% python3 -q
>>> import numpy as np
>>> np.set_printoptions(precision=2, suppress=True, linewidth=200)
>>> W0 = np.load("run5.npy")
>>> W0
array([[ 0.95, -0.16,  0.26,  0.05,  0.05,  0.05],
       [-0.16,  0.53,  0.79,  0.16,  0.16,  0.16],
       [ 0.26,  0.79, -0.32, -0.26, -0.26, -0.26],
       [ 0.05,  0.16, -0.26,  0.95, -0.05, -0.05],
       [ 0.05,  0.16, -0.26, -0.05,  0.95, -0.05],
       [ 0.05,  0.16, -0.26, -0.05, -0.05,  0.95]])
>>> rng = np.random.default_rng(705651)
>>> z = rng.permutation(6)
>>> z
array([1, 0, 2, 4, 3, 5])
>>> out = W0[z][:, z]
>>> np.allclose(out, W0)
False
>>> (W0 + W0.T) / 2
array([[ 0.95, -0.16,  0.26,  0.05,  0.05,  0.05],
       [-0.16,  0.53,  0.79,  0.16,  0.16,  0.16],
       [ 0.26,  0.79, -0.32, -0.26, -0.26, -0.26],
       [ 0.05,  0.16, -0.26,  0.95, -0.05, -0.05],
       [ 0.05,  0.16, -0.26, -0.05,  0.95, -0.05],
       [ 0.05,  0.16, -0.26, -0.05, -0.05,  0.95]])
>>> np.allclose(W0, W0.T)
True
>>> np.round(np.linalg.det(W0), 2)
np.float64(-1.0)
>>> np.allclose(W0 @ W0.T, W0.T @ W0)
True
>>> round(np.abs(np.linalg.eigvals(W0)).max(), 2)
np.float64(1.0)
>>> x = np.array([5, 0, 0, 2, 0, 0])
>>> [p for p in range(1, 25) if np.allclose(np.linalg.matrix_power(W0, p), np.eye(6))]
[2, 4, 6, 8, 10, 12, 14, 16, 18, 20, 22, 24]
>>> np.round(W0.T @ W0, 2) + 0
array([[1., 0., 0., 0., 0., 0.],
       [0., 1., 0., 0., 0., 0.],
       [0., 0., 1., 0., 0., 0.],
       [0., 0., 0., 1., 0., 0.],
       [0., 0., 0., 0., 1., 0.],
       [0., 0., 0., 0., 0., 1.]])
>>> np.round(W0[:, 5] @ W0[:, 2], 2)
np.float64(0.0)
>>> A = np.load("block0.npy")
>>> A
array([[0, 0, 0, 0, 0, 0, 0, 0, 1],
       [0, 0, 0, 1, 0, 0, 0, 0, 0],
       [1, 0, 0, 0, 0, 0, 0, 0, 0],
       [0, 0, 1, 0, 0, 0, 0, 0, 0],
       [0, 1, 0, 0, 0, 0, 0, 0, 0],
       [0, 0, 0, 0, 0, 0, 0, 1, 0],
       [0, 0, 0, 0, 0, 0, 1, 0, 0],
       [0, 0, 0, 0, 0, 1, 0, 0, 0],
       [0, 0, 0, 0, 1, 0, 0, 0, 0]])
>>> # splits into 3 blocks
>>> Uu, s, Vh = np.linalg.svd(A, full_matrices=False)
>>> Uu.shape, s.shape, Vh.shape
((9, 9), (9,), (9, 9))
>>> Uu.T @ A @ Vh.T
array([[1., 0., 0., 0., 0., 0., 0., 0., 0.],
       [0., 1., 0., 0., 0., 0., 0., 0., 0.],
       [0., 0., 1., 0., 0., 0., 0., 0., 0.],
       [0., 0., 0., 1., 0., 0., 0., 0., 0.],
       [0., 0., 0., 0., 1., 0., 0., 0., 0.],
       [0., 0., 0., 0., 0., 1., 0., 0., 0.],
       [0., 0., 0., 0., 0., 0., 1., 0., 0.],
       [0., 0., 0., 0., 0., 0., 0., 1., 0.],
       [0., 0., 0., 0., 0., 0., 0., 0., 1.]])
>>> np.cumsum(s ** 2) / np.sum(s ** 2)
array([0.11, 0.22, 0.33, 0.44, 0.56, 0.67, 0.78, 0.89, 1.  ])
>>> np.allclose(Uu * s @ Vh, A)
True
>>> np.sqrt((s ** 2).sum()), np.round(np.linalg.norm(A), 2)
(np.float64(3.0), np.float64(3.0))
>>> s / s[0]
array([1., 1., 1., 1., 1., 1., 1., 1., 1.])
